$ ipython --no-banner

In [1]: import numpy as np

In [2]: np.set_printoptions(suppress=True, linewidth=200)

In [3]: rnd = lambda a: np.round(a, 2) + 0

In [4]: m1 = np.load("out11.npy")

In [5]: print(m1)
[[ 1.  0.  0.]
 [ 2.  2.  0.]
 [ 0.  0. -2.]]

In [6]: A2 = m1 / np.sqrt((m1 ** 2).mean(axis=1, keepdims=True))

In [7]: print(rnd(A2[2]))
[ 0.    0.   -1.73]

In [8]: print(np.linalg.matrix_rank(m1 - m1.mean(axis=1, keepdims=True)))
2

In [9]: print(rnd(m1 - m1.mean(axis=1, keepdims=True)))
[[ 0.67 -0.33 -0.33]
 [ 0.67  0.67 -1.33]
 [ 0.67  0.67 -1.33]]

In [10]: print(rnd(np.sort(np.abs(np.linalg.eigvals(m1)))))
[1. 2. 2.]

In [11]: print(np.trace(m1))
1.0

In [12]: print(np.allclose(m1 @ m1.T, m1.T @ m1))
False

In [13]: print((m1 - m1.T) / 2)
[[ 0. -1.  0.]
 [ 1.  0.  0.]
 [ 0.  0.  0.]]

In [14]: print((m1 + m1.T) / 2)
[[ 1.  1.  0.]
 [ 1.  2.  0.]
 [ 0.  0. -2.]]

In [15]: print(rnd(np.linalg.matrix_power(m1, 4)))
[[ 1.  0.  0.]
 [30. 16.  0.]
 [ 0.  0. 16.]]

In [16]: print(np.allclose(m1, m1.T))
False

In [17]: print(rnd(np.linalg.det(m1)))
-4.0

In [18]: print(np.flatnonzero(np.linalg.matrix_power((m1 != 0) + (m1.T != 0) + np.eye(3), 3)[2]))
[2]

In [19]: print((m1 != 0).astype(int))
[[1 0 0]
 [1 1 0]
 [0 0 1]]

In [20]: print(rnd(np.linalg.norm(m1) ** 2 / np.linalg.norm(m1, 2) ** 2))
1.52

In [21]: print(rnd(np.linalg.norm(m1, 1)), rnd(np.linalg.norm(m1, np.inf)))
3.0 4.0

In [22]: A2 = np.array([[-8, 0, -9, 0, 9, -5, -6],
    ...:     [3, 0, -7, 9, 7, -9, -4],
    ...:     [-9, -6, 3, -6, -2, -3, -8],
    ...:     [0, 7, 7, 7, 6, -6, -3],
    ...:     [6, -8, -2, 9, -4, -9, -8],
    ...:     [1, 8, 8, 8, 3, 6, -8],
    ...:     [2, 8, 3, -8, -8, 3, -2]])

In [23]: E = np.triu(A2)

In [24]: print(E)
[[-8  0 -9  0  9 -5 -6]
 [ 0  0 -7  9  7 -9 -4]
 [ 0  0  3 -6 -2 -3 -8]
 [ 0  0  0  7  6 -6 -3]
 [ 0  0  0  0 -4 -9 -8]
 [ 0  0  0  0  0  6 -8]
 [ 0  0  0  0  0  0 -2]]

In [25]: print(np.prod(np.diag(E)), rnd(np.linalg.det(E)))
0 0.0

In [26]: print(np.linalg.matrix_rank(E - E[0, 0] * np.eye(7)))
6

In [27]: print([int(np.linalg.matrix_rank(np.linalg.matrix_power(E, p))) for p in range(1, 8)])
[6, 6, 6, 6, 6, 6, 6]

In [28]: print(E @ E)
[[  64    0   45   54  -90  -44  100]
 [   0    0  -21  105   40 -150   53]
 [   0    0    9  -60  -34   27   50]
 [   0    0    0   49   18 -132  -15]
 [   0    0    0    0   16  -18  120]
 [   0    0    0    0    0   36  -32]
 [   0    0    0    0    0    0    4]]

In [29]: print(rnd(np.sort(np.linalg.eigvals(E))))
[-8. -4. -2.  0.  3.  6.  7.]

In [30]: U, sv, VT = np.linalg.svd(E)

In [31]: print(np.argmax(sv[:-1] / (sv[1:] + 1e-6)) + 1)
6

In [32]: print(rnd(sv))
[24.38 15.6  11.98  8.63  4.52  1.95  0.  ]

In [33]: A2 = U[:, :6] @ np.diag(sv[:6]) @ VT[:6]

In [34]: print(np.linalg.matrix_rank(A2))
6

In [35]: print(rnd(np.abs(E - A2).max()))
0.0

In [36]: print(np.linalg.matrix_rank(E, rtol=0.05))
6

In [37]: A2 = E / np.sqrt((E ** 2).mean(axis=1, keepdims=True))

In [38]: print(rnd(np.linalg.norm(A2, axis=1)))
[2.65 2.65 2.65 2.65 2.65 2.65 2.65]

In [39]: print(np.linalg.matrix_rank(A2) == np.linalg.matrix_rank(E))
True

In [40]: rng = np.random.default_rng(80250)

In [41]: z = rng.permutation(7)

In [42]: print(z)
[5 2 1 4 0 6 3]

In [43]: A2 = E[z][:, z]

In [44]: print(np.trace(A2))
2

In [45]: print(np.linalg.lstsq(E[:-1].T, E[-1])[2])
6

In [46]: print(np.unique(E.round(6), axis=0).shape)
(7, 7)

In [47]: try:
    ...:     np.linalg.inv(E)
    ...: except np.linalg.LinAlgError as e:
    ...:     print(repr(e))
    ...: 
LinAlgError('Singular matrix')

In [48]: print(rnd(np.trace(np.linalg.pinv(E) @ E)))
6.0

In [49]: X = np.loadtxt("mat.csv", delimiter=",")

In [50]: print(X)
[[ 1.  0.  0.  0.  0.]
 [ 0.  1.  0.  0.  0.]
 [ 2. -1.  1.  0.  0.]
 [ 3.  0.  1.  1.  0.]
 [ 2.  0.  0.  1.  1.]]

In [51]: evals, V = np.linalg.eig(X)

In [52]: print(evals)
[1. 1. 1. 1. 1.]

In [53]: print(rnd(np.sort(np.linalg.eigvals(X @ X))))
[1. 1. 1. 1. 1.]

In [54]: print(rnd(np.sort(np.linalg.eigvals(np.linalg.inv(X)))))
[1. 1. 1. 1. 1.]

In [55]: print(rnd(np.sort(np.linalg.eigvals(X))))
[1. 1. 1. 1. 1.]

In [56]: print(np.linalg.matrix_rank(X - X[0, 0] * np.eye(5)))
3

In [57]: print(np.prod(np.diag(X)), rnd(np.linalg.det(X)))
1.0 1.0

In [58]: x0 = np.array([3, 4, 3, 3, 3])

In [59]: y = X @ x0

In [60]: print(y)
[ 3.  4.  5. 15. 12.]

In [61]: print(rnd(np.linalg.solve(X, y + X[:, 3])))
[3. 4. 3. 4. 3.]

In [62]: print(rnd(np.linalg.solve(X, -2 * y)))
[-6. -8. -6. -6. -6.]

In [63]: print(rnd(np.linalg.solve(X, y)))
[3. 4. 3. 3. 3.]

In [64]: feats = np.load("dump.npy")

In [65]: print(feats)
[[0 1 0 0 0 0 1 0 1 1 0]
 [1 0 0 0 0 0 1 0 0 0 0]
 [0 0 0 0 0 0 0 1 0 0 0]
 [0 0 0 0 0 1 0 0 0 0 1]
 [0 0 0 0 0 1 0 0 0 0 1]
 [0 0 0 1 1 0 0 0 0 0 1]
 [1 1 0 0 0 0 0 0 1 1 0]
 [0 0 1 0 0 0 0 0 0 0 0]
 [1 0 0 0 0 0 1 0 0 1 0]
 [1 0 0 0 0 0 1 0 1 0 0]
 [0 0 0 1 1 1 0 0 0 0 0]]

In [66]: print(np.trace(feats @ feats @ feats) // 6)
7

In [67]: L = np.diag(feats.sum(axis=1)) - feats

In [68]: print(round(np.linalg.det(L[1:, 1:])))
0

In [69]: print(L @ np.ones(11))
[0. 0. 0. 0. 0. 0. 0. 0. 0. 0. 0.]
